% ipython --no-banner

In [1]: import numpy as np

In [2]: from numpy import linalg as LA

In [3]: np.set_printoptions(precision=2, suppress=True, linewidth=100, floatmode="fixed")

In [4]: J = -1 * np.eye(8) + np.ones((8, 8))

In [5]: print(J)
[[0.00 1.00 1.00 1.00 1.00 1.00 1.00 1.00]
 [1.00 0.00 1.00 1.00 1.00 1.00 1.00 1.00]
 [1.00 1.00 0.00 1.00 1.00 1.00 1.00 1.00]
 [1.00 1.00 1.00 0.00 1.00 1.00 1.00 1.00]
 [1.00 1.00 1.00 1.00 0.00 1.00 1.00 1.00]
 [1.00 1.00 1.00 1.00 1.00 0.00 1.00 1.00]
 [1.00 1.00 1.00 1.00 1.00 1.00 0.00 1.00]
 [1.00 1.00 1.00 1.00 1.00 1.00 1.00 0.00]]

In [6]: vec = np.array([-3, -6, 1, 6, -5, -1, 8, 3])

In [7]: y = J @ vec

In [8]: beta, lr = np.zeros(8), 1 / LA.norm(J, 2) ** 2

In [9]: for i in range(250):
   ...:     beta -= lr * J.T @ (J @ beta - y)
   ...:     if i % 50 == 0: print(i, round(LA.norm(J @ beta - y), 2))
   ...: 
0 13.14
50 4.69
100 1.67
150 0.6
200 0.21

In [10]: print(np.round(LA.cond(J), 2))
7.0

In [11]: mat = np.load("a.npy")

In [12]: print(mat)
[[-1  1 -2  2  0 -1  3  0  0  3  1  2 -2 -3  0  0]
 [ 1 -3  3 -3  0  0 -3  1  1 -1 -1  3 -2  0  0  2]
 [-3  3  1  1 -1  1  3  0  0  0  0 -2 -3  2  0  2]
 [ 1  2  3  1 -3  0 -1 -1 -1  2 -3 -1  2 -2  0 -1]
 [-3 -1 -3 -2  0 -3 -1  3  1  0  2 -1  0  1 -3  1]
 [-3  2 -3  0 -2 -3 -3 -3  2 -2 -3 -1  2 -3 -2  1]
 [-3  2  3 -3  2 -2 -3  0  1  1  0 -2  3  3  1  2]
 [-2  1 -1  3 -1 -1 -1  3 -1  1  0  3  3 -2 -2  2]
 [ 2  1  3  3 -3  1 -3  1  0  1  1  3  3  3  3 -2]
 [ 0  1  3  0  3  1 -2  3 -1 -2 -3  2  0  0 -2  3]
 [ 2 -8  7 -7  0 -1 -6  3  3  0 -2 11 -8 -3  0  6]]

In [13]: M2 = np.array([[-5, 2],
    ...:     [-2, -8],
    ...:     [6, -5],
    ...:     [-5, -2],
    ...:     [-2, 4],
    ...:     [1, -5],
    ...:     [7, -3],
    ...:     [-4, -3],
    ...:     [2, -4],
    ...:     [-2, -5],
    ...:     [-8, 9],
    ...:     [6, 1],
    ...:     [-9, -8],
    ...:     [-6, -5],
    ...:     [4, -7],
    ...:     [2, 8]])

In [14]: print(np.einsum("ik,kj->ji", mat, M2))
[[  35   61   41   11  -49    5  -32  -36  -56   21  218]
 [  19   50  -27  -85   67   13  -45    0 -105    8  169]]

In [15]: print(M2.T @ mat.T)
[[  35   61   41   11  -49    5  -32  -36  -56   21  218]
 [  19   50  -27  -85   67   13  -45    0 -105    8  169]]

In [16]: print(mat @ M2)
[[  35   19]
 [  61   50]
 [  41  -27]
 [  11  -85]
 [ -49   67]
 [   5   13]
 [ -32  -45]
 [ -36    0]
 [ -56 -105]
 [  21    8]
 [ 218  169]]

In [17]: print(np.vstack([mat, M2.T]).shape)
(13, 16)

In [18]: print(LA.matrix_rank(mat @ M2))
2

In [19]: m1 = np.loadtxt("data.csv", delimiter=",")

In [20]: print(m1)
[[ 0.86  0.03  0.06 -0.05 -0.01 -0.07 -0.27  0.01 -0.20 -0.03]
 [ 0.03  0.84 -0.10  0.07  0.25  0.07  0.04 -0.17 -0.04  0.13]
 [ 0.06 -0.10  0.69 -0.25  0.21  0.09 -0.08 -0.04  0.26  0.10]
 [-0.05  0.07 -0.25  0.43  0.13 -0.12 -0.13  0.34  0.09  0.01]
 [-0.01  0.25  0.21  0.13  0.44 -0.01 -0.07  0.07  0.20 -0.26]
 [-0.07  0.07  0.09 -0.12 -0.01  0.86  0.01  0.21 -0.20 -0.03]
 [-0.27  0.04 -0.08 -0.13 -0.07  0.01  0.19 -0.21 -0.04 -0.08]
 [ 0.01 -0.17 -0.04  0.34  0.07  0.21 -0.21  0.52  0.08  0.07]
 [-0.20 -0.04  0.26  0.09  0.20 -0.20 -0.04  0.08  0.31  0.07]
 [-0.03  0.13  0.10  0.01 -0.26 -0.03 -0.08  0.07  0.07  0.87]]

In [21]: # looks like rank 6

In [22]: print(round(float(np.trace(LA.pinv(m1) @ m1)), 2))
6.0

In [23]: print(np.unique(m1.round(6), axis=0).shape)
(10, 10)

In [24]: print(m1 @ LA.pinv(m1) @ m1)
[[ 0.86  0.03  0.06 -0.05 -0.01 -0.07 -0.27  0.01 -0.20 -0.03]
 [ 0.03  0.84 -0.10  0.07  0.25  0.07  0.04 -0.17 -0.04  0.13]
 [ 0.06 -0.10  0.69 -0.25  0.21  0.09 -0.08 -0.04  0.26  0.10]
 [-0.05  0.07 -0.25  0.43  0.13 -0.12 -0.13  0.34  0.09  0.01]
 [-0.01  0.25  0.21  0.13  0.44 -0.01 -0.07  0.07  0.20 -0.26]
 [-0.07  0.07  0.09 -0.12 -0.01  0.86  0.01  0.21 -0.20 -0.03]
 [-0.27  0.04 -0.08 -0.13 -0.07  0.01  0.19 -0.21 -0.04 -0.08]
 [ 0.01 -0.17 -0.04  0.34  0.07  0.21 -0.21  0.52  0.08  0.07]
 [-0.20 -0.04  0.26  0.09  0.20 -0.20 -0.04  0.08  0.31  0.07]
 [-0.03  0.13  0.10  0.01 -0.26 -0.03 -0.08  0.07  0.07  0.87]]

In [25]: print(np.allclose(m1[:-1].T @ LA.lstsq(m1[:-1].T, m1[-1])[0], m1[-1]))
True

In [26]: print(LA.lstsq(m1[:-1].T, m1[-1])[2])
6

In [27]: M2 = m1 / LA.norm(m1, axis=1, keepdims=True)

In [28]: G = M2 @ M2.T

In [29]: print(LA.norm(M2, axis=1))
[1.00 1.00 1.00 1.00 1.00 1.00 1.00 1.00 1.00 1.00]

In [30]: print(round(np.degrees(np.arccos(np.clip(G[8, 4], -1, 1))), 2))
56.51

In [31]: print((np.abs(G) > 0.9).astype(int))
[[1 0 0 0 0 0 0 0 0 0]
 [0 1 0 0 0 0 0 0 0 0]
 [0 0 1 0 0 0 0 0 0 0]
 [0 0 0 1 0 0 0 0 0 0]
 [0 0 0 0 1 0 0 0 0 0]
 [0 0 0 0 0 1 0 0 0 0]
 [0 0 0 0 0 0 1 0 0 0]
 [0 0 0 0 0 0 0 1 0 0]
 [0 0 0 0 0 0 0 0 1 0]
 [0 0 0 0 0 0 0 0 0 1]]

In [32]: print(G[8])
[-0.39 -0.08  0.57  0.26  0.55 -0.39 -0.17  0.19  1.00  0.14]

In [33]: G = m1.T @ m1

In [34]: print((m1 @ m1.T).shape)
(10, 10)

In [35]: print(round(float(np.trace(G)), 2), round((m1 ** 2).sum(), 2))
6.0 6.0

In [36]: print(np.round(LA.svd(m1, compute_uv=False) ** 2, 2) + 0)
[1.00 1.00 1.00 1.00 1.00 1.00 0.00 0.00 0.00 0.00]

In [37]: E = np.load("x.npy")

In [38]: print(E)
[[-1 -1 -1 -1 -1 -1 -1]
 [-1 -2 -2 -2 -2 -2 -2]
 [-1 -2 -3 -3 -3 -3 -3]
 [-1 -2 -3 -4 -4 -4 -4]
 [-1 -2 -3 -4 -5 -5 -5]
 [-1 -2 -3 -4 -5 -6 -6]
 [-1 -2 -3 -4 -5 -6 -7]]

In [39]: # symmetric

In [40]: rng = np.random.default_rng(44)

In [41]: idx = rng.permutation(7)

In [42]: print(idx)
[3 0 2 5 4 1 6]

In [43]: M2 = E[idx][:, idx]

In [44]: print(np.round(LA.det(M2), 2), round(LA.det(E[idx]), 2))
-1.0 1.0

In [45]: print(np.diag(M2))
[-4 -1 -3 -6 -5 -2 -7]

In [46]: print(np.sort(np.abs(LA.eigvals(M2))))
[ 0.26  0.30  0.38  0.56  1.00  2.62 22.88]

In [47]: print(np.allclose(M2, E))
False

In [48]: M2 = np.array([[-5, -1, 4],
    ...:     [-3, 3, 5],
    ...:     [-2, 5, -4],
    ...:     [3, 3, -2],
    ...:     [3, 4, -3],
    ...:     [2, 3, -5],
    ...:     [2, 0, -2]])

In [49]: print(LA.matrix_rank(E @ M2))
3

In [50]: print(np.einsum("ij->j", E))
[ -7 -13 -18 -22 -25 -27 -28]

In [51]: M2 = LA.inv(E)

In [52]: print(E @ M2)
[[1.00 0.00 0.00 0.00 0.00 0.00 0.00]
 [0.00 1.00 0.00 0.00 0.00 0.00 0.00]
 [0.00 0.00 1.00 0.00 0.00 0.00 0.00]
 [0.00 0.00 0.00 1.00 0.00 0.00 0.00]
 [0.00 0.00 0.00 0.00 1.00 0.00 0.00]
 [0.00 0.00 0.00 0.00 0.00 1.00 0.00]
 [0.00 0.00 0.00 0.00 0.00 0.00 1.00]]

In [53]: print(LA.det(E) * M2)
[[ 2.00 -1.00  0.00  0.00  0.00  0.00  0.00]
 [-1.00  2.00 -1.00  0.00  0.00  0.00  0.00]
 [ 0.00 -1.00  2.00 -1.00  0.00  0.00  0.00]
 [ 0.00  0.00 -1.00  2.00 -1.00  0.00  0.00]
 [ 0.00  0.00  0.00 -1.00  2.00 -1.00  0.00]
 [ 0.00  0.00  0.00  0.00 -1.00  2.00 -1.00]
 [ 0.00  0.00  0.00  0.00  0.00 -1.00  1.00]]

In [54]: print(round(float(LA.cond(E)), 2))
87.57

In [55]: print(np.allclose(M2, E.T))
False

In [56]: print(LA.inv(M2))
[[-1.00 -1.00 -1.00 -1.00 -1.00 -1.00 -1.00]
 [-1.00 -2.00 -2.00 -2.00 -2.00 -2.00 -2.00]
 [-1.00 -2.00 -3.00 -3.00 -3.00 -3.00 -3.00]
 [-1.00 -2.00 -3.00 -4.00 -4.00 -4.00 -4.00]
 [-1.00 -2.00 -3.00 -4.00 -5.00 -5.00 -5.00]
 [-1.00 -2.00 -3.00 -4.00 -5.00 -6.00 -6.00]
 [-1.00 -2.00 -3.00 -4.00 -5.00 -6.00 -7.00]]
